% python3 -q
>>> import numpy as np
>>> np.set_printoptions(suppress=True, linewidth=100)
>>> data = np.load("x.npy")
>>> print(data)
[[-0.3  5.4  1.8 -1.4]
 [ 0.7  2.5  0.8  1. ]
 [-1.   0.6  0.2  0.9]
 [ 1.2 -2.3 -0.8  0.2]
 [-0.1  4.4  1.5  1.5]
 [-0.1  5.5  1.8  1.4]
 [-2.5  2.1  0.7  0. ]
 [ 2.3  1.2  0.4  0.8]
 [ 0.7  2.7  0.9  0.6]
 [-0.6  0.2  0.1  0.5]
 [-0.3 -1.2 -0.4  0. ]
 [ 1.6  2.4  0.8 -2.4]
 [-1.   0.7  0.2 -2.5]
 [ 1.   2.   0.7 -1.6]
 [-0.1 -1.5 -0.5  1. ]
 [-0.1 -0.9 -0.4 -2.1]
 [ 0.2  1.5  0.5  1. ]
 [-0.7 -2.6 -0.9 -0.5]
 [ 0.5  3.1  1.1  0.3]
 [-0.7 -3.6 -1.2  0.6]
 [ 1.   0.9  0.3  0.3]
 [ 0.5 -0.6 -0.2  0.3]
 [ 0.3  0.6  0.2 -0.3]
 [ 0.1  3.2  1.1 -0.9]
 [ 0.3  3.6  1.2  0. ]]
>>> Ac = data - data.mean(axis=0)
>>> left, s, VT = np.linalg.svd(Ac, full_matrices=False)
>>> print(np.round(s ** 2 / (s ** 2).sum(), 1) + 0)
[0.7 0.2 0.1 0. ]
>>> print(np.abs(VT[0]).argmax())
1
>>> print(np.searchsorted(np.cumsum(s ** 2) / (s ** 2).sum(), 0.9) + 1)
3
>>> print(np.round(np.abs(VT[-1]), 1) + 0)
[0.  0.3 0.9 0. ]
>>> print((np.sign(left[:, 0]) == np.sign(left[0, 0])).astype(int))
[1 1 0 0 1 1 1 1 1 0 0 1 0 1 0 0 1 0 1 0 0 0 0 1 1]
>>> print(np.round(VT[0] * np.sign(VT[0, np.abs(VT[0]).argmax()]), 1) + 0)
[0.  0.9 0.3 0. ]
>>> print(round((s ** 2).sum() ** 2 / (s ** 4).sum(), 1))
1.7
>>> print(np.linalg.matrix_rank(Ac))
4
>>> print(s.round(1))
[12.5  5.7  4.7  0.1]
